$ python -q
>>> import numpy as np
>>> import numpy.linalg as la
>>> np.set_printoptions(suppress=True, linewidth=120)
>>> B = np.array([[3, 2, -5], [-1, 2, 5], [-4, 2, -4]])
>>> J = np.tril(B)
>>> print(J)
[[ 3  0  0]
 [-1  2  0]
 [-4  2 -4]]
>>> # triangular
>>> proj = np.triu(np.array([[1, -1, 1], [-3, -2, -2], [-1, 3, -1]]), 1) + np.eye(3)
>>> B = proj @ J @ la.inv(proj)
>>> la.matrix_rank(B)
np.int64(3)
>>> np.trace(B), np.trace(J)
(np.float64(1.0), np.int64(1))
>>> print(np.round(np.poly(B), 3))
[  1.  -1. -14.  24.]
>>> w, V = la.eig(J)
>>> w
array([-4.,  2.,  3.])
>>> np.round(np.sort(la.eigvals(J.T)), 3)
array([-4.,  2.,  3.])
>>> np.round(np.sort(la.eigvals(la.inv(J))), 3)
array([-0.25 ,  0.333,  0.5  ])
>>> print(np.round(np.sort(la.eigvals(J @ J)), 3))
[ 4.  9. 16.]
>>> J @ V[:, 0] - w[0] * V[:, 0]
array([0., 0., 0.])
>>> rng = np.random.default_rng(51540)
>>> idx = rng.permutation(3)
>>> idx
array([2, 0, 1])
>>> B = J[idx][:, idx]
>>> round(float(la.det(B)), 3), round(float(la.det(J[idx])), 3)
(-24.0, -24.0)
>>> np.trace(B)
np.int64(1)
>>> B
array([[-4, -4,  2],
       [ 0,  3,  0],
       [ 0, -1,  2]])
>>> np.diag(B)
array([-4,  3,  2])
>>> np.allclose(B, J)
False
>>> vec = np.array([0, 2, -2])
>>> rhs = J @ vec
>>> beta, lr = np.zeros(3), 1 / la.norm(J, 2) ** 2
>>> for i in range(15):
...     beta -= lr * J.T @ (J @ beta - rhs)
...     if i % 5 == 0: print(i, round(la.norm(J @ beta - rhs), 3))
... 
0 4.032
5 2.367
10 1.399
>>> beta.round(3)
array([-0.264,  1.651, -1.861])
>>> round(float(la.cond(J)), 3)
3.732
>>> w1 = np.array([[0, 0, -2, 2, 2, 2], [2, -2, 2, 1, 0, 2], [0, 2, -2, 2, -2, 0]])
>>> beta = np.array([0, -1, 3, 4, -2, 3])
>>> hid = np.maximum(J @ w1 + beta, 0)
>>> hid
array([[ 0,  0,  0, 10,  4,  9],
       [ 4,  0,  9,  4,  0,  5],
       [ 4,  0, 23,  0,  0,  0]])
>>> np.round((hid > 0).mean(axis=0), 3)
array([0.667, 0.   , 0.667, 0.667, 0.333, 0.667])
>>> (hid > 0).astype(int)
array([[0, 0, 0, 1, 1, 1],
       [1, 0, 1, 1, 0, 1],
       [1, 0, 1, 0, 0, 0]])
>>> Z = np.array([[-3, 3, -3], [2, 2, 2], [-3, 3, 5], [4, 0, 4], [-2, 4, 2], [2, 0, 0]])
>>> (hid @ Z).round(6).argmax(axis=1)
array([0, 2, 2])
>>> M = np.loadtxt("data.csv", delimiter=",")
>>> M
array([[ 4.232,  0.007,  6.846],
       [ 4.216,  0.035,  6.818],
       [ 1.648,  1.944,  2.418],
       [ 0.776,  1.282,  1.039],
       [ 0.023,  0.045,  0.023],
       [-0.021, -0.041, -0.02 ],
       [-0.119, -0.233, -0.1  ],
       [-0.181, -0.336, -0.125],
       [-0.249, -0.29 , -0.028],
       [-0.244, -0.108,  0.086],
       [ 0.136,  3.095,  1.395],
       [ 0.669,  7.549,  2.798],
       [ 0.925,  9.802,  3.435]])
>>> idx = M[:, 0] > np.median(M[:, 0])
>>> u = M[idx].mean(axis=0) - M[~idx].mean(axis=0)
>>> print(u.round(3))
[2.171 3.132 3.716]
>>> round(float((((M - M.mean(axis=0)) @ u > 0) == idx).mean()), 3)
0.846
